% ipython --no-banner

In [1]: import numpy as np

In [2]: np.set_printoptions(precision=3, suppress=True, linewidth=120, legacy="1.25")

In [3]: tidy = lambda a: np.round(a, 3) + 0

In [4]: feats = np.load("x.npy")

In [5]: feats
Out[5]: 
array([[-2,  4,  2,  6],
       [ 5, -1,  4,  0],
       [ 6,  0,  6,  2],
       [ 2,  2,  4,  4],
       [ 0,  3,  3,  5],
       [-6,  0, -6, -2]])

In [6]: Y = feats / np.sqrt((feats ** 2).mean(axis=1, keepdims=True))

In [7]: np.linalg.matrix_rank(Y) == np.linalg.matrix_rank(feats)
Out[7]: True

In [8]: np.linalg.matrix_rank(feats - feats.mean(axis=1, keepdims=True))
Out[8]: 2

In [9]: feats - feats.mean(axis=1, keepdims=True)
Out[9]: 
array([[-4.5 ,  1.5 , -0.5 ,  3.5 ],
       [ 3.  , -3.  ,  2.  , -2.  ],
       [ 2.5 , -3.5 ,  2.5 , -1.5 ],
       [-1.  , -1.  ,  1.  ,  1.  ],
       [-2.75,  0.25,  0.25,  2.25],
       [-2.5 ,  3.5 , -2.5 ,  1.5 ]])

In [10]: tidy(np.linalg.norm(Y, axis=1))
Out[10]: array([2., 2., 2., 2., 2., 2.])

In [11]: tidy(Y[4])
Out[11]: array([0.   , 0.915, 0.915, 1.525])

In [12]: K = np.loadtxt("layer0.csv", delimiter=",")

In [13]: K
Out[13]: 
array([[ 3.,  2.,  0.,  1., -2.,  2., -2., -2.,  1.,  2.],
       [ 2.,  6.,  0.,  2., -4.,  4., -4., -4.,  2.,  4.],
       [ 0.,  0.,  2.,  0.,  0.,  0.,  0.,  0.,  0.,  0.],
       [ 1.,  2.,  0.,  3., -2.,  2., -2., -2.,  1.,  2.],
       [-2., -4.,  0., -2.,  6., -4.,  4.,  4., -2., -4.],
       [ 2.,  4.,  0.,  2., -4.,  6., -4., -4.,  2.,  4.],
       [-2., -4.,  0., -2.,  4., -4.,  6.,  4., -2., -4.],
       [-2., -4.,  0., -2.,  4., -4.,  4.,  6., -2., -4.],
       [ 1.,  2.,  0.,  1., -2.,  2., -2., -2.,  3.,  2.],
       [ 2.,  4.,  0.,  2., -4.,  4., -4., -4.,  2.,  6.]])

In [14]: # 2 groups of indices that never mix

In [15]: vec = np.array([1, -3, 4, -8, -2, -3, -5, 5, 6, 9])

In [16]: y = K @ vec

In [17]: b, lr = np.zeros(10), 1 / np.linalg.norm(K, 2) ** 2

In [18]: for i in range(300):
    ...:     b -= lr * K.T @ (K @ b - y)
    ...:     if i % 50 == 0: print(i, round(np.linalg.norm(K @ b - y), 3))
    ...: 
0 32.525
50 25.626
100 20.191
150 15.909
200 12.535
250 9.876

In [19]: tidy(np.linalg.cond(K))
Out[19]: 14.5

In [20]: X = np.load("case19.npy")

In [21]: X
Out[21]: 
array([[ 0, -1,  2,  3,  2],
       [ 0,  0, -1,  2, -3],
       [ 0,  0,  0,  1,  2],
       [ 0,  0,  0,  0,  0],
       [ 0,  0,  0,  0,  0]])

In [22]: cov = X.T @ X

In [23]: np.diag(cov)
Out[23]: array([ 0,  1,  5, 14, 17])

In [24]: np.allclose(cov, cov.T)
Out[24]: True

In [25]: np.trace(cov), (X ** 2).sum()
Out[25]: (37, 37)

In [26]: tidy(np.linalg.eigvalsh(cov)[::-1])
Out[26]: array([22.506, 13.224,  1.27 ,  0.   ,  0.   ])

In [27]: vec = np.array([-3, 3, -2, 0, -3])

In [28]: h = np.maximum(X @ vec, 0)

In [29]: np.flatnonzero(h > 1e-9)
Out[29]: array([1])

In [30]: proj = np.triu(np.array([[0, 3, -1, -1, 0],
    ...:     [-1, 3, 3, -2, 3],
    ...:     [-2, 1, -1, 2, 3],
    ...:     [-2, -2, 2, 3, 3],
    ...:     [-1, 0, -1, 0, -1]]), 1) + np.eye(5)

In [31]: Y = proj @ X @ np.linalg.inv(proj)

In [32]: Y
Out[32]: 
array([[  0.,  -1.,   2.,   2., -18.],
       [  0.,   0.,  -1.,   7., -15.],
       [  0.,   0.,   0.,   1.,  -1.],
       [  0.,   0.,   0.,   0.,   0.],
       [  0.,   0.,   0.,   0.,   0.]])

In [33]: np.poly(Y)
Out[33]: array([1., 0., 0., 0., 0., 0.])

In [34]: np.trace(Y), np.trace(X)
Out[34]: (0.0, 0)

In [35]: np.linalg.matrix_rank(Y)
Out[35]: 3

In [36]: proj @ X - X @ proj
Out[36]: 
array([[  0.,   0.,   0.,  -1., -23.],
       [  0.,   0.,   0.,   5.,   3.],
       [  0.,   0.,   0.,   0.,  -3.],
       [  0.,   0.,   0.,   0.,   0.],
       [  0.,   0.,   0.,   0.,   0.]])
